>>> import numpy as np
>>> from numpy import linalg as LA
>>> np.set_printoptions(precision=3, suppress=True, linewidth=200)
>>> K = np.load("w.npy")
>>> print(K)
[[ 2.634  0.261 -1.413]
 [-2.526  1.18  -1.109]
 [ 1.984  1.445 -1.725]
 [-1.228  1.741 -2.112]
 [-1.605 -2.057 -1.481]
 [ 2.683 -1.335 -0.136]
 [-1.468 -2.076 -1.591]
 [-1.11   1.279  2.476]
 [ 1.052 -2.597  1.071]
 [ 2.051 -1.014 -1.941]
 [ 1.399 -1.607  2.111]
 [ 2.045  2.078 -0.707]
 [-0.553  0.171 -2.944]
 [-0.694 -0.51  -2.874]
 [-2.525  0.069 -1.619]]
>>> W2 = K[[14, 4]].astype(float)
>>> for _ in range(6):
...     z = LA.norm(K[:, None] - W2, axis=-1).argmin(axis=1)
...     W2 = np.array([K[z == j].mean(axis=0) for j in range(2)])
... 
>>> z
array([1, 0, 0, 0, 1, 1, 1, 0, 1, 1, 1, 0, 0, 0, 0])
>>> print(np.abs(W2[1] - W2[0]).argmax())
1
>>> z = K[:, 0] > np.median(K[:, 0])
>>> f = K[z].mean(axis=0) - K[~z].mean(axis=0)
>>> (((K - K.mean(axis=0)) @ f > 0) == z).mean()
np.float64(1.0)
>>> f
array([ 3.442, -0.37 ,  1.015])
>>> ((K - K.mean(axis=0)) @ f > 0).astype(int)
array([1, 0, 1, 0, 0, 1, 0, 0, 1, 1, 1, 1, 0, 0, 0])
>>> np.argsort(-np.abs(f).round(6), kind="stable")
array([0, 2, 1])
>>> Xc = K - K.mean(axis=0)
>>> V = LA.svd(Xc)[2][:2]
>>> out = Xc - Xc @ V.T @ V
>>> print(np.round(np.cov(Xc @ V.T, rowvar=False), 3) + 0)
[[3.957 0.   ]
 [0.    2.633]]
>>> (Xc @ V.T).std(axis=0)
array([1.922, 1.568])
>>> W1 = np.array([[1, 2], [0, 2], [3, 1]])
>>> b = np.array([0, 0])
>>> act = np.maximum(K @ W1 + b, 0)
>>> LA.matrix_rank(act)
np.int64(2)
>>> print(act)
[[0.    4.377]
 [0.    0.   ]
 [0.    5.133]
 [0.    0.   ]
 [0.    0.   ]
 [2.275 2.56 ]
 [0.    0.   ]
 [6.318 2.814]
 [4.265 0.   ]
 [0.    0.133]
 [7.732 1.695]
 [0.    7.539]
 [0.    0.   ]
 [0.    0.   ]
 [0.    0.   ]]
>>> W2 = np.array([[3, 2], [2, 0]])
>>> act @ W2
array([[ 8.754,  0.   ],
       [ 0.   ,  0.   ],
       [10.266,  0.   ],
       [ 0.   ,  0.   ],
       [ 0.   ,  0.   ],
       [11.945,  4.55 ],
       [ 0.   ,  0.   ],
       [24.582, 12.636],
       [12.795,  8.53 ],
       [ 0.266,  0.   ],
       [26.586, 15.464],
       [15.078,  0.   ],
       [ 0.   ,  0.   ],
       [ 0.   ,  0.   ],
       [ 0.   ,  0.   ]])
>>> (act @ W2).round(6).argmax(axis=1)
array([0, 0, 0, 0, 0, 0, 0, 0, 0, 0, 0, 0, 0, 0, 0])
>>> F = np.load("block12.npy")
>>> F
array([[ 11,  -6,   3],
       [  3,  -6,  -9],
       [-12,   4,  -9]])
>>> rank = LA.matrix_rank(F)
>>> print(rank)
2
>>> N = LA.svd(F)[2][rank:].T
>>> np.round(F @ N, 3) + 0
array([[0.],
       [0.],
       [0.]])
>>> [int(LA.matrix_rank(np.delete(F, i, axis=0))) for i in range(3)]
[2, 2, 2]
>>> print(LA.matrix_rank(F.T @ F), LA.matrix_rank(F @ F.T))
2 2
>>> print([round(float(x), 3) for x in LA.svd(F, compute_uv=False)[:3]])
[19.766, 11.929, 0.0]
>>> round(float(LA.norm(F, 2) / LA.norm(F)), 3)
0.856
>>> LA.matrix_rank(F, rtol=0.1)
np.int64(2)
>>> F @ F
array([[ 67, -18,  60],
       [123, -18, 144],
       [-12,  12,   9]])
>>> np.round(np.sort(np.abs(LA.eigvals(F))), 3) + 0
array([0., 3., 7.])
>>> (F + F.T) / 2
array([[11. , -1.5, -4.5],
       [-1.5, -6. , -2.5],
       [-4.5, -2.5, -9. ]])
>>> print(round(float(LA.det(F)), 3))
-0.0
>>> np.round(np.abs(LA.eigvals(F)).max(), 3)
np.float64(7.0)
>>> s = 5 * 0.5 ** np.arange(3)
>>> O, _ = LA.qr(np.array([[1.6, 1.8, 0.8], [0.1, 0.6, 0.6], [0.0, 0.0, -0.1]]))
>>> rng = np.random.default_rng(595187)
>>> J = rng.normal(size=(12, 3)) * s @ O
>>> J
array([[-0.132,  0.718, -3.354],
       [ 2.69 ,  2.693, -0.173],
       [-3.167, -1.331,  2.217],
       [-0.532, -0.972,  0.386],
       [-4.818, -0.275,  0.324],
       [ 4.762, -0.539,  1.236],
       [-3.163, -1.687,  0.742],
       [-3.442, -2.706, -1.069],
       [ 4.532, -2.627,  0.847],
       [-3.371,  1.29 , -0.109],
       [-3.992,  0.895,  1.039],
       [-2.005, -0.438,  0.458]])
>>> Xc = (J - J.mean(axis=0)) / J.std(axis=0)
>>> np.argwhere(np.abs(Xc) > 2)
array([[0, 2],
       [1, 1]])
>>> b = LA.lstsq(np.delete(Xc, 1, axis=1), Xc[:, 1])[0]
>>> b
array([ 0.02, -0.24])
>>> np.abs(b).argmax()
np.int64(1)
>>> data = np.load("data.npy")
>>> data
array([[-20, -20, -15, -20, -20, -15],
       [-40, -15,  20, -40, -15,  20],
       [ 10,  40, -45,  10,  40, -45],
       [-16, -16, -12,   0,   0,   0],
       [-32, -12,  16,   0,   0,   0],
       [  8,  32, -36,   0,   0,   0]])
>>> z = rng.permutation(6)
>>> z
array([4, 1, 2, 5, 3, 0])
>>> out = data[z][:, z]
>>> np.sort(np.abs(LA.eigvals(out)))
array([11.3  , 26.815, 26.815, 32.837, 77.921, 77.921])
>>> np.diag(out)
array([  0, -15, -45,   0,   0, -20])
>>> out
array([[  0, -12,  16,   0,   0, -32],
       [-15, -15,  20,  20, -40, -40],
       [ 40,  40, -45, -45,  10,  10],
       [  0,  32, -36,   0,   0,   8],
       [  0, -16, -12,   0,   0, -16],
       [-20, -20, -15, -15, -20, -20]])
>>> np.allclose(out, data)
False
>>> print(round(float(LA.norm(data[1] - data[4])), 3))
48.104
>>> print(round(LA.norm(data) ** 2 / LA.norm(data, 2) ** 2, 3))
1.51
>>> def softmax(z):
...     e = np.exp(z - z.max(axis=-1, keepdims=True))
...     return e / e.sum(axis=-1, keepdims=True)
... 
>>> np.round(softmax(10 * data[3]), 3) + 0
array([0.   , 0.   , 0.   , 0.333, 0.333, 0.333])
>>> scores = data @ data.T / np.sqrt(6)
>>> print(softmax(scores)[3] @ data)
[-20. -20. -15. -20. -20. -15.]
>>> out = np.array([[-3, 3, 2],
...     [5, -1, -4],
...     [-3, -1, 3],
...     [-5, -5, 1],
...     [5, -3, 3],
...     [5, 5, 4]])
>>> np.vstack([data, out.T]).shape
(9, 6)
>>> np.einsum("ij,ij->i", data, data)
array([2050, 4450, 7450,  656, 1424, 2384])
>>> mat = np.load("x.npy")
>>> mat
array([[ 0, -1,  0,  0],
       [-2, -2,  0,  0],
       [ 0,  0,  0, -1],
       [ 0,  0, -2, -2]])
>>> O, r_ = LA.qr(mat)
>>> abs(r_[0, 0]), round(LA.norm(mat[:, 0]), 3)
(np.float64(2.0), np.float64(2.0))
>>> np.abs(np.diag(r_))
array([2., 1., 2., 1.])
>>> np.trace(O @ O.T)
np.float64(4.0)
>>> O.shape, r_.shape
((4, 4), (4, 4))
>>> O.T @ O
array([[1., 0., 0., 0.],
       [0., 1., 0., 0.],
       [0., 0., 1., 0.],
       [0., 0., 0., 1.]])
>>> O
array([[ 0.,  1.,  0.,  0.],
       [ 1.,  0.,  0.,  0.],
       [-0., -0.,  0.,  1.],
       [-0., -0.,  1.,  0.]])
>>> E = np.loadtxt("run7.csv", delimiter=",")
>>> E
array([[3., 3., 3.],
       [3., 6., 6.],
       [3., 6., 9.]])
>>> proj = np.triu(np.array([[2, 2, 2], [2, 0, 3], [3, 0, 3]]), 1) + np.eye(3)
>>> out = proj @ E @ LA.inv(proj)
>>> print(proj @ E - E @ proj)
[[ 12.  18.  15.]
 [  9.  12.   3.]
 [  0.  -6. -24.]]
>>> np.trace(out), np.trace(E)
(np.float64(18.0), np.float64(18.0))
>>> np.round(LA.det(out), 3)
np.float64(27.0)
>>> f = np.array([-1, 0, 2])
>>> out = E + np.outer(f, np.eye(3)[2])
>>> out
array([[ 3.,  3.,  2.],
       [ 3.,  6.,  6.],
       [ 3.,  6., 11.]])
>>> LA.matrix_rank(out - E)
np.int64(1)
>>> w, V = LA.eigh(E)
>>> LA.svd(E, compute_uv=False)
array([15.147,  1.929,  0.924])
>>> round(w.sum(), 3), np.trace(E)
(np.float64(18.0), np.float64(18.0))
>>> np.round(V.T @ V, 3) + 0
array([[1., 0., 0.],
       [0., 1., 0.],
       [0., 0., 1.]])
>>> np.unique(w.round(6) + 0, return_counts=True)[1]
array([1, 1, 1])
>>> LA.eigvalsh(E + -1 * np.eye(3))
array([-0.076,  0.929, 14.147])
>>> np.round(V.T @ E @ V, 3) + 0
array([[ 0.924,  0.   ,  0.   ],
       [ 0.   ,  1.929,  0.   ],
       [ 0.   ,  0.   , 15.147]])
